>>> import numpy as np
>>> from numpy import linalg as LA
>>> np.set_printoptions(precision=2, suppress=True, linewidth=140, floatmode="fixed")
>>> def rd(a):
...     return np.round(a, 2) + 0
... 
>>> rng = np.random.default_rng(85185)
>>> z = rng.integers(0, 2, 10)
>>> A = (z[:, None] == z) * 3 + np.eye(10)
>>> print(A)
[[4.00 3.00 3.00 0.00 0.00 3.00 0.00 3.00 3.00 3.00]
 [3.00 4.00 3.00 0.00 0.00 3.00 0.00 3.00 3.00 3.00]
 [3.00 3.00 4.00 0.00 0.00 3.00 0.00 3.00 3.00 3.00]
 [0.00 0.00 0.00 4.00 3.00 0.00 3.00 0.00 0.00 0.00]
 [0.00 0.00 0.00 3.00 4.00 0.00 3.00 0.00 0.00 0.00]
 [3.00 3.00 3.00 0.00 0.00 4.00 0.00 3.00 3.00 3.00]
 [0.00 0.00 0.00 3.00 3.00 0.00 4.00 0.00 0.00 0.00]
 [3.00 3.00 3.00 0.00 0.00 3.00 0.00 4.00 3.00 3.00]
 [3.00 3.00 3.00 0.00 0.00 3.00 0.00 3.00 4.00 3.00]
 [3.00 3.00 3.00 0.00 0.00 3.00 0.00 3.00 3.00 4.00]]
>>> A2 = A / LA.norm(A, axis=1, keepdims=True)
>>> G = A2 @ A2.T
>>> print(rd(LA.norm(A2, axis=1)))
[1.00 1.00 1.00 1.00 1.00 1.00 1.00 1.00 1.00 1.00]
>>> print(np.degrees(np.arccos(np.clip(G[4, 1], -1, 1))))
90.0
>>> print(rd(G[4]))
[0.00 0.00 0.00 0.97 1.00 0.00 0.97 0.00 0.00 0.00]
>>> print(np.argwhere(np.triu(np.abs(G) > 0.95, 1)))
[[0 1]
 [0 2]
 [0 5]
 [0 7]
 [0 8]
 [0 9]
 [1 2]
 [1 5]
 [1 7]
 [1 8]
 [1 9]
 [2 5]
 [2 7]
 [2 8]
 [2 9]
 [3 4]
 [3 6]
 [4 6]
 [5 7]
 [5 8]
 [5 9]
 [7 8]
 [7 9]
 [8 9]]
>>> def softmax(z):
...     e = np.exp(z - z.max(axis=-1, keepdims=True))
...     return e / e.sum(axis=-1, keepdims=True)
... 
>>> print(rd(softmax(A[7] + 5)))
[0.11 0.11 0.11 0.01 0.01 0.11 0.01 0.31 0.11 0.11]
>>> print(rd(softmax(A[7])))
[0.11 0.11 0.11 0.01 0.01 0.11 0.01 0.31 0.11 0.11]
>>> att = A @ A.T / np.sqrt(10)
>>> print(rd(softmax(att + np.triu(np.full(att.shape, -np.inf), 1))))
[[1.00 0.00 0.00 0.00 0.00 0.00 0.00 0.00 0.00 0.00]
 [0.42 0.58 0.00 0.00 0.00 0.00 0.00 0.00 0.00 0.00]
 [0.30 0.30 0.41 0.00 0.00 0.00 0.00 0.00 0.00 0.00]
 [0.00 0.00 0.00 1.00 0.00 0.00 0.00 0.00 0.00 0.00]
 [0.00 0.00 0.00 0.42 0.58 0.00 0.00 0.00 0.00 0.00]
 [0.23 0.23 0.23 0.00 0.00 0.31 0.00 0.00 0.00 0.00]
 [0.00 0.00 0.00 0.30 0.30 0.00 0.41 0.00 0.00 0.00]
 [0.19 0.19 0.19 0.00 0.00 0.19 0.00 0.26 0.00 0.00]
 [0.16 0.16 0.16 0.00 0.00 0.16 0.00 0.16 0.22 0.00]
 [0.14 0.14 0.14 0.00 0.00 0.14 0.00 0.14 0.14 0.19]]
>>> x = np.ones(10)
>>> for _ in range(6):
...     x = A @ x
...     x /= LA.norm(x)
...     print(round(x @ A @ x, 2))
... 
21.02
21.78
21.95
21.99
22.0
22.0
>>> print(rd(x))
[0.38 0.38 0.38 0.00 0.00 0.38 0.00 0.38 0.38 0.38]
>>> print(rd(LA.eigvalsh(A)[-1]))
22.0
>>> print(rd(np.abs(LA.eigvals(A)).max()))
22.0
>>> print(np.allclose(A @ A.T, A.T @ A))
True
>>> LA.determinant(A)
Traceback (most recent call last):
  File "<python-input-25>", line 1, in <module>
    LA.determinant(A)
    ^^^^^^^^^^^^^^
AttributeError: module 'numpy.linalg' has no attribute 'determinant'
>>> print(rd(LA.det(A)))
220.0
>>> print(np.trace(A))
40.0
>>> print((A + A.T) / 2)
[[4.00 3.00 3.00 0.00 0.00 3.00 0.00 3.00 3.00 3.00]
 [3.00 4.00 3.00 0.00 0.00 3.00 0.00 3.00 3.00 3.00]
 [3.00 3.00 4.00 0.00 0.00 3.00 0.00 3.00 3.00 3.00]
 [0.00 0.00 0.00 4.00 3.00 0.00 3.00 0.00 0.00 0.00]
 [0.00 0.00 0.00 3.00 4.00 0.00 3.00 0.00 0.00 0.00]
 [3.00 3.00 3.00 0.00 0.00 4.00 0.00 3.00 3.00 3.00]
 [0.00 0.00 0.00 3.00 3.00 0.00 4.00 0.00 0.00 0.00]
 [3.00 3.00 3.00 0.00 0.00 3.00 0.00 4.00 3.00 3.00]
 [3.00 3.00 3.00 0.00 0.00 3.00 0.00 3.00 4.00 3.00]
 [3.00 3.00 3.00 0.00 0.00 3.00 0.00 3.00 3.00 4.00]]
>>> Z = np.array([[1, 1, 0, 0, 1], [1, 1, 3, 1, 2]])
>>> M = np.repeat(Z, 35 // 2, axis=0)
>>> M = M + 0.05 * rng.normal(size=M.shape)
>>> print(rd(M))
[[ 0.99  1.05  0.08 -0.06  0.99]
 [ 1.10  0.91  0.08  0.05  1.02]
 [ 1.05  1.03 -0.06 -0.05  1.00]
 [ 1.02  1.05 -0.14  0.05  0.95]
 [ 0.90  1.00  0.09  0.00  0.98]
 [ 1.08  1.03  0.07  0.01  1.03]
 [ 1.04  1.07 -0.04  0.03  0.96]
 [ 1.03  1.04 -0.03  0.12  1.08]
 [ 1.06  0.90 -0.02 -0.10  0.96]
 [ 1.03  1.14 -0.04 -0.07  1.05]
 [ 1.03  1.04  0.03  0.06  1.05]
 [ 1.03  1.00 -0.04 -0.02  0.91]
 [ 0.92  0.98 -0.05  0.05  0.99]
 [ 1.00  0.90 -0.03 -0.04  1.04]
 [ 0.95  1.08  0.11  0.00  0.95]
 [ 0.97  0.98 -0.03 -0.15  1.00]
 [ 1.04  0.96  0.02  0.07  1.04]
 [ 1.01  1.08  2.97  1.03  2.00]
 [ 1.05  0.97  3.07  1.02  1.96]
 [ 0.95  0.93  3.06  1.01  2.04]
 [ 1.03  0.97  3.08  0.95  1.92]
 [ 0.93  0.93  3.07  0.90  1.99]
 [ 1.05  1.03  2.97  0.98  2.06]
 [ 0.95  0.93  3.01  1.04  1.95]
 [ 1.11  0.97  2.91  1.00  2.05]
 [ 0.96  0.97  3.03  1.04  2.00]
 [ 1.10  1.02  3.00  1.03  2.01]
 [ 0.95  0.93  3.09  0.98  1.96]
 [ 0.96  1.03  3.10  0.86  2.01]
 [ 1.01  0.99  2.97  0.98  2.01]
 [ 0.95  1.00  3.04  0.96  1.94]
 [ 1.01  1.00  3.09  0.99  2.04]
 [ 1.07  0.92  3.06  1.05  1.88]
 [ 1.00  1.04  3.00  1.06  2.03]]
>>> A2 = np.array([[-5, 5, 4], [0, 5, 4], [5, 3, 3], [0, 0, 5], [-5, -2, -3]])
>>> print(rd(np.einsum("ij->j", M)))
[34.31 33.83 51.51 16.82 50.84]
>>> print(LA.matrix_rank(M @ A2))
3
>>> P = M @ LA.solve(M.T @ M, M.T)
>>> print(np.allclose(P @ P, P))
True
>>> print(rd(LA.eigvalsh(P)))
[0.00 0.00 0.00 0.00 0.00 0.00 0.00 0.00 0.00 0.00 0.00 0.00 0.00 0.00 0.00 0.00 0.00 0.00 0.00 0.00 0.00 0.00 0.00 0.00 0.00 0.00 0.00
 0.00 0.00 1.00 1.00 1.00 1.00 1.00]
>>> print(rd(P @ M[:, 0]))
[0.99 1.10 1.05 1.02 0.90 1.08 1.04 1.03 1.06 1.03 1.03 1.03 0.92 1.00 0.95 0.97 1.04 1.01 1.05 0.95 1.03 0.93 1.05 0.95 1.11 0.96 1.10
 0.95 0.96 1.01 0.95 1.01 1.07 1.00]
>>> Xc = M - M.mean(axis=0)
>>> Uu, sig, Vt = LA.svd(Xc, full_matrices=False)
>>> print(rd(Vt[0] * np.sign(Vt[0, np.abs(Vt[0]).argmax()])))
[ 0.00 -0.01  0.91  0.30  0.30]
>>> print(np.abs(Uu[:, 0]).argmax())
3
>>> print(rd((sig ** 2).sum() ** 2 / (sig ** 4).sum()))
1.01
>>> print(np.abs(Vt[0]).argmax())
2
>>> x = np.array([2, -1, 1, 3, 2])
>>> h1 = np.maximum(M @ x, 0)
>>> print(rd(np.tanh(M @ x)))
[0.99 1.00 0.99 0.99 0.99 1.00 0.99 1.00 0.99 0.99 1.00 0.99 0.99 1.00 0.99 0.99 1.00 1.00 1.00 1.00 1.00 1.00 1.00 1.00 1.00 1.00 1.00
 1.00 1.00 1.00 1.00 1.00 1.00 1.00]
>>> J = np.loadtxt("out4.csv", delimiter=",")
>>> print(J)
[[ -3.00  -1.00   0.00  -3.00   1.00   1.00]
 [  6.00   2.00   0.00   6.00  -2.00  -2.00]
 [ 12.00   4.00   0.00  12.00  -4.00  -4.00]
 [ -9.00  -3.00   0.00  -9.00   3.00   3.00]
 [ 15.00   5.00   0.00  15.00  -5.00  -5.00]
 [-15.00  -5.00   0.00 -15.00   5.00   5.00]
 [  3.00   1.00   0.00   3.00  -1.00  -1.00]]
>>> # rank 1
>>> Uu, sig, Vt = LA.svd(J, full_matrices=False)
>>> print(Uu.shape, sig.shape, Vt.shape)
(7, 6) (6,) (6, 6)
>>> print(np.cumsum(sig ** 2) / np.sum(sig ** 2))
[1.00 1.00 1.00 1.00 1.00 1.00]
>>> print(rd(Uu.T @ Uu))
[[1.00 0.00 0.00 0.00 0.00 0.00]
 [0.00 1.00 0.00 0.00 0.00 0.00]
 [0.00 0.00 1.00 0.00 0.00 0.00]
 [0.00 0.00 0.00 1.00 0.00 0.00]
 [0.00 0.00 0.00 0.00 1.00 0.00]
 [0.00 0.00 0.00 0.00 0.00 1.00]]
>>> A2 = J + rng.integers(-2, 3, (7, 1)) @ rng.integers(-2, 3, (1, 6))
>>> print(A2)
[[ -7.00   1.00  -2.00  -5.00   3.00   5.00]
 [  2.00   4.00  -2.00   4.00   0.00   2.00]
 [ 12.00   4.00   0.00  12.00  -4.00  -4.00]
 [-13.00  -1.00  -2.00 -11.00   5.00   7.00]
 [ 11.00   7.00  -2.00  13.00  -3.00  -1.00]
 [-13.00  -6.00   1.00 -14.00   4.00   3.00]
 [  7.00  -1.00   2.00   5.00  -3.00  -5.00]]
>>> print(LA.matrix_rank(A2 - J, tol=1e-8))
1
>>> print(np.abs(A2 - J).sum(axis=1))
[16.00 16.00  0.00 16.00 16.00  8.00 16.00]
>>> print(rd(LA.svd(A2 - J, compute_uv=False)))
[15.87  0.00  0.00  0.00  0.00  0.00]
